$ ipython --no-banner

In [1]: import numpy as np

In [2]: np.set_printoptions(suppress=True, linewidth=160)

In [3]: feats = np.arange(12).reshape(3, 4) + -1

In [4]: feats
Out[4]: 
array([[-1,  0,  1,  2],
       [ 3,  4,  5,  6],
       [ 7,  8,  9, 10]])

In [5]: gram = feats.T @ feats

In [6]: np.round(np.linalg.eigvalsh(gram)[::-1], 1) + 0
Out[6]: array([381.,   5.,   0.,   0.])

In [7]: np.round(np.linalg.svd(feats, compute_uv=False) ** 2, 1) + 0
Out[7]: array([381.,   5.,   0.])

In [8]: (feats @ feats.T).shape
Out[8]: (3, 3)

In [9]: np.allclose(gram, gram.T)
Out[9]: True

In [10]: np.diag(gram)
Out[10]: array([ 59,  80, 107, 140])

In [11]: Y = feats / np.sqrt((feats ** 2).mean(axis=1, keepdims=True))

In [12]: np.linalg.matrix_rank(Y) == np.linalg.matrix_rank(feats)
Out[12]: np.True_

In [13]: np.round(np.linalg.norm(Y, axis=1), 1)
Out[13]: array([2., 2., 2.])

In [14]: Y[0].round(1)
Out[14]: array([-0.8,  0. ,  0.8,  1.6])

In [15]: U, sig, Vh = np.linalg.svd(feats)

In [16]: evecs = Vh[:(sig > 1e-8).sum()]

In [17]: rng = np.random.default_rng(3700)

In [18]: x = feats[0] + 3 * feats[1] + rng.integers(2) * np.eye(4)[2]

In [19]: x
Out[19]: array([ 8., 12., 16., 20.])

In [20]: np.allclose(evecs.T @ evecs @ x, x)
Out[20]: True

In [21]: np.linalg.matrix_rank(np.vstack([feats, x]))
Out[21]: np.int64(2)

In [22]: np.round(evecs.T @ evecs, 1)
Out[22]: 
array([[ 0.7,  0.4,  0.1, -0.2],
       [ 0.4,  0.3,  0.2,  0.1],
       [ 0.1,  0.2,  0.3,  0.4],
       [-0.2,  0.1,  0.4,  0.7]])

In [23]: U, sig, Vh = np.linalg.svd(feats)

In [24]: np.argmax(sig[:-1] / (sig[1:] + 1e-6)) + 1
Out[24]: np.int64(2)

In [25]: sig.round(1) + 0
Out[25]: array([19.5,  2.2,  0. ])

In [26]: Y = U[:, :2] @ np.diag(sig[:2]) @ Vh[:2]

In [27]: np.round(np.abs(feats - Y).max(), 1)
Out[27]: np.float64(0.0)

In [28]: np.linalg.matrix_rank(feats, rtol=0.05)
Out[28]: np.int64(2)

In [29]: np.round(np.linalg.norm(feats - Y) / np.linalg.norm(feats), 1)
Out[29]: np.float64(0.0)

In [30]: round(np.linalg.norm(feats - Y, 2), 1), round(sig[2], 1)
Out[30]: (np.float64(0.0), np.float64(0.0))

In [31]: rk = np.linalg.matrix_rank(feats)

In [32]: rk
Out[32]: np.int64(2)

In [33]: N = np.linalg.svd(feats)[2][rk:].T

In [34]: np.allclose(feats @ N, 0)
Out[34]: True

In [35]: K = np.load("data.npy")

In [36]: K
Out[36]: 
array([[ 0, -1, -2,  2],
       [ 1,  0,  1, -1],
       [ 2, -1,  0, -1],
       [-2,  1,  1,  0]])

In [37]: x = np.array([-3, -2, -1, 1])

In [38]: h1 = np.maximum(K @ x, 0)

In [39]: np.maximum(K @ (3 * x), 0)
Out[39]: array([18,  0,  0,  9])

In [40]: K.T @ h1
Out[40]: array([-6, -3, -9, 12])

In [41]: U, sig, Vh = np.linalg.svd(K)

In [42]: sig.round(1)
Out[42]: array([3.5, 3.5, 0.3, 0.3])

In [43]: np.argmax(sig[:-1] / (sig[1:] + 1e-6)) + 1
Out[43]: np.int64(2)

In [44]: Y = U[:, :2] @ np.diag(sig[:2]) @ Vh[:2]

In [45]: round(np.abs(K - Y).max(), 1)
Out[45]: np.float64(0.2)

In [46]: Y.round(1) + 0
Out[46]: 
array([[ 0. , -0.9, -2.1,  1.9],
       [ 0.9,  0. ,  0.8, -1.2],
       [ 2.1, -0.8,  0. , -0.9],
       [-1.9,  1.2,  0.9,  0. ]])

In [47]: np.round(np.linalg.norm(K - Y) / np.linalg.norm(K), 1)
Out[47]: np.float64(0.1)

In [48]: np.linalg.matrix_rank(K, rtol=0.05)
Out[48]: np.int64(4)

In [49]: F = np.load("x.npy")

In [50]: F
Out[50]: 
array([[0, 1, 3, 2],
       [0, 0, 2, 3],
       [0, 0, 0, 0],
       [0, 0, 0, 0]])

In [51]: U, sig = np.linalg.svd(F)
---------------------------------------------------------------------------
ValueError                                Traceback (most recent call last)
Cell In[51], line 1
----> 1 U, sig = np.linalg.svd(F)

ValueError: too many values to unpack (expected 2)

In [52]: U, sig, Vh = np.linalg.svd(F, full_matrices=False)

In [53]: U.shape, sig.shape, Vh.shape
Out[53]: ((4, 4), (4,), (4, 4))

In [54]: np.round(np.abs(Vh[0]), 1)
Out[54]: array([0. , 0.1, 0.7, 0.7])

In [55]: np.abs(U[:, 0]).round(6).argmax()
Out[55]: np.int64(0)

In [56]: np.round(Vh @ Vh.T, 1) + 0
Out[56]: 
array([[1., 0., 0., 0.],
       [0., 1., 0., 0.],
       [0., 0., 1., 0.],
       [0., 0., 0., 1.]])

In [57]: np.allclose(U * sig @ Vh, F)
Out[57]: True

In [58]: np.round(U.T @ F @ Vh.T, 1) + 0
Out[58]: 
array([[5.1, 0. , 0. , 0. ],
       [0. , 1.2, 0. , 0. ],
       [0. , 0. , 0. , 0. ],
       [0. , 0. , 0. , 0. ]])

In [59]: rk = np.linalg.matrix_rank(F)

In [60]: rk
Out[60]: np.int64(2)

In [61]: N = np.linalg.svd(F)[2][rk:].T

In [62]: np.round(N @ N.T, 1)
Out[62]: 
array([[ 1. ,  0. ,  0. ,  0. ],
       [ 0. ,  0.7, -0.4,  0.3],
       [ 0. , -0.4,  0.2, -0.2],
       [ 0. ,  0.3, -0.2,  0.1]])

In [63]: np.allclose(F @ N, 0)
Out[63]: True

In [64]: [int(np.linalg.matrix_rank(F[:i])) for i in range(1, len(F) + 1)]
Out[64]: [1, 2, 2, 2]

In [65]: np.round(F @ N, 1) + 0
Out[65]: 
array([[0., 0.],
       [0., 0.],
       [0., 0.],
       [0., 0.]])

In [66]: [int(np.linalg.matrix_rank(np.delete(F, i, axis=0))) for i in range(4)]
Out[66]: [1, 1, 2, 2]

In [67]: W = np.array([[-1, -1, 0, -1], [-2, 1, -2, -1], [2, 0, -1, 0], [2, -1, -2, 1]])

In [68]: coef = np.array([5, 7, 9, 3])

In [69]: H = np.maximum(feats @ W + coef, 0)

In [70]: np.round((H > 0).mean(axis=0), 1)
Out[70]: array([1. , 0.7, 0.3, 0.7])

In [71]: H
Out[71]: 
array([[12,  6,  4,  6],
       [16,  2,  0,  2],
       [20,  0,  0,  0]])

In [72]: basis = np.array([[2, 3, 3], [-2, 3, -2], [0, -2, 0], [-1, -3, -2]])

In [73]: (H @ basis).round(6).argmax(axis=1)
Out[73]: array([1, 1, 1])

In [74]: H @ basis
Out[74]: 
array([[ 6, 28, 12],
       [26, 48, 40],
       [40, 60, 60]])

In [75]: u, v = H[2], H[0]

In [76]: u @ u
Out[76]: np.int64(400)

In [77]: u @ v
Out[77]: np.int64(240)

In [78]: pr = (u @ v) / (u @ u) * u

In [79]: round(np.linalg.norm(u + v) ** 2 + np.linalg.norm(u - v) ** 2, 1)
Out[79]: np.float64(1264.0)

In [80]: X = (rng.random((3, 3)) < 0.3) + np.eye(3)

In [81]: X /= X.sum(axis=1, keepdims=True)

In [82]: X.round(1)
Out[82]: 
array([[1. , 0. , 0. ],
       [0. , 1. , 0. ],
       [0. , 0.3, 0.7]])

In [83]: x = np.array([2, -2, -1, -3])

In [84]: y = K @ x

In [85]: y
Out[85]: array([-2,  4,  9, -7])

In [86]: np.round(np.linalg.solve(K.T, K[2]), 1)
Out[86]: array([-0.,  0.,  1., -0.])

In [87]: np.round(np.linalg.solve(K, y + K[:, 2]), 1)
Out[87]: array([ 2., -2.,  0., -3.])

In [88]: np.round(np.linalg.solve(K, y), 1)
Out[88]: array([ 2., -2., -1., -3.])

In [89]: np.round(np.sort(np.abs(np.linalg.eigvals(X))), 1)
Out[89]: array([0.7, 1. , 1. ])

In [90]: np.allclose(X, X.T)
Out[90]: False

In [91]: np.flatnonzero(np.linalg.matrix_power((X != 0) + (X.T != 0) + np.eye(3), 3)[2])
Out[91]: array([1, 2])

In [92]: np.round(np.linalg.det(X), 1)
Out[92]: np.float64(0.7)

In [93]: (np.linalg.matrix_power((X != 0) + (X.T != 0) + np.eye(3), 3) > 0).astype(int)
Out[93]: 
array([[1, 0, 0],
       [0, 1, 1],
       [0, 1, 1]])

In [94]: np.round(X @ X, 1)
Out[94]: 
array([[1. , 0. , 0. ],
       [0. , 1. , 0. ],
       [0. , 0.6, 0.4]])
